% ipython --no-banner

In [1]: import numpy as np

In [2]: from numpy import linalg as LA

In [3]: np.set_printoptions(suppress=True, linewidth=160)

In [4]: tidy = lambda a: np.round(a, 2) + 0

In [5]: data = np.load("run17.npy")

In [6]: print(data)
[[3. 1. 0.]
 [0. 3. 1.]
 [0. 0. 3.]]

In [7]: # triangular

In [8]: Q, Rm = LA.qr(data)

In [9]: print(np.allclose(Rm.T @ Rm, data.T @ data))
True

In [10]: print(Q.T @ Q)
[[1. 0. 0.]
 [0. 1. 0.]
 [0. 0. 1.]]

In [11]: W0 = np.load("data.npy")

In [12]: print(W0)
[[ 4. -1.  0.  2.]
 [-1.  4.  0. -2.]
 [ 0.  0.  3.  0.]
 [ 2. -2.  0.  7.]]

In [13]: # splits into 2 blocks

In [14]: rng = np.random.default_rng(99354)

In [15]: z = rng.permutation(4)

In [16]: print(z)
[0 3 2 1]

In [17]: B = W0[z][:, z]

In [18]: print(tidy(LA.det(B)), tidy(LA.det(W0[z])))
243.0 -243.0

In [19]: print(np.diag(B))
[4. 7. 3. 4.]

In [20]: print(tidy(np.sort(np.abs(LA.eigvals(B)))))
[3. 3. 3. 9.]

In [21]: print(np.allclose(B, W0))
False

In [22]: print(np.trace(B))
18.0

In [23]: print(B)
[[ 4.  2.  0. -1.]
 [ 2.  7.  0. -2.]
 [ 0.  0.  3.  0.]
 [-1. -2.  0.  4.]]

In [24]: x0 = np.ones(4)

In [25]: for _ in range(6):
    ...:     x0 = B @ x0
    ...:     x0 /= LA.norm(x0)
    ...:     print(round(x0 @ B @ x0, 2))
    ...: 
6.86
8.65
8.96
9.0
9.0
9.0

In [26]: print(tidy(LA.eigvalsh(B)[-1]))
9.0

In [27]: x0 = np.array([-6, -6, -6, 3])

In [28]: target = W0 @ x0

In [29]: print(target)
[-12. -24. -18.  21.]

In [30]: print(tidy(LA.solve(W0, -1 * target)))
[ 6.  6.  6. -3.]

In [31]: print(tidy(LA.solve(W0, target)))
[-6. -6. -6.  3.]

In [32]: print(tidy(LA.solve(W0.T, W0[1])))
[0. 1. 0. 0.]

In [33]: blk = np.stack([W0, -1 * W0, W0[::-1]])

In [34]: print(blk.shape)
(3, 4, 4)

In [35]: print(blk.sum(axis=0))
[[ 2. -2.  0.  7.]
 [ 0.  0.  3.  0.]
 [-1.  4.  0. -2.]
 [ 4. -1.  0.  2.]]

In [36]: print(tidy(LA.norm(blk, axis=(1, 2))))
[10.39 10.39 10.39]

In [37]: print(LA.matrix_rank(blk))
[4 4 4]

In [38]: print((blk @ W0.T).shape)
(3, 4, 4)

In [39]: print(tidy(LA.eigvals(W0).sum().real))
18.0

In [40]: print(tidy(np.poly(W0)))
[   1.  -18.  108. -270.  243.]

In [41]: print(tidy(LA.eigvals(W0)))
[3. 9. 3. 3.]

In [42]: E = np.load("w.npy")

In [43]: print(E)
[[ 1.  3.  0.  0.]
 [ 3.  2.  3.  0.]
 [ 0.  3. -2.  3.]
 [ 0.  0.  3. -2.]]

In [44]: # equal to its transpose

In [45]: vals, vecs = LA.eigvalsh(E)
---------------------------------------------------------------------------
ValueError                                Traceback (most recent call last)
Cell In[45], line 1
----> 1 vals, vecs = LA.eigvalsh(E)

ValueError: too many values to unpack (expected 2)

In [46]: vals, vecs = LA.eigh(E)

In [47]: print(np.abs(vecs[:, -1]).round(6).argmax())
1

In [48]: print(tidy(vecs @ np.diag(vals) @ vecs.T))
[[ 1.  3.  0.  0.]
 [ 3.  2.  3.  0.]
 [ 0.  3. -2.  3.]
 [ 0.  0.  3. -2.]]

In [49]: print(np.unique(vals.round(6) + 0, return_counts=True)[1])
[1 1 1 1]
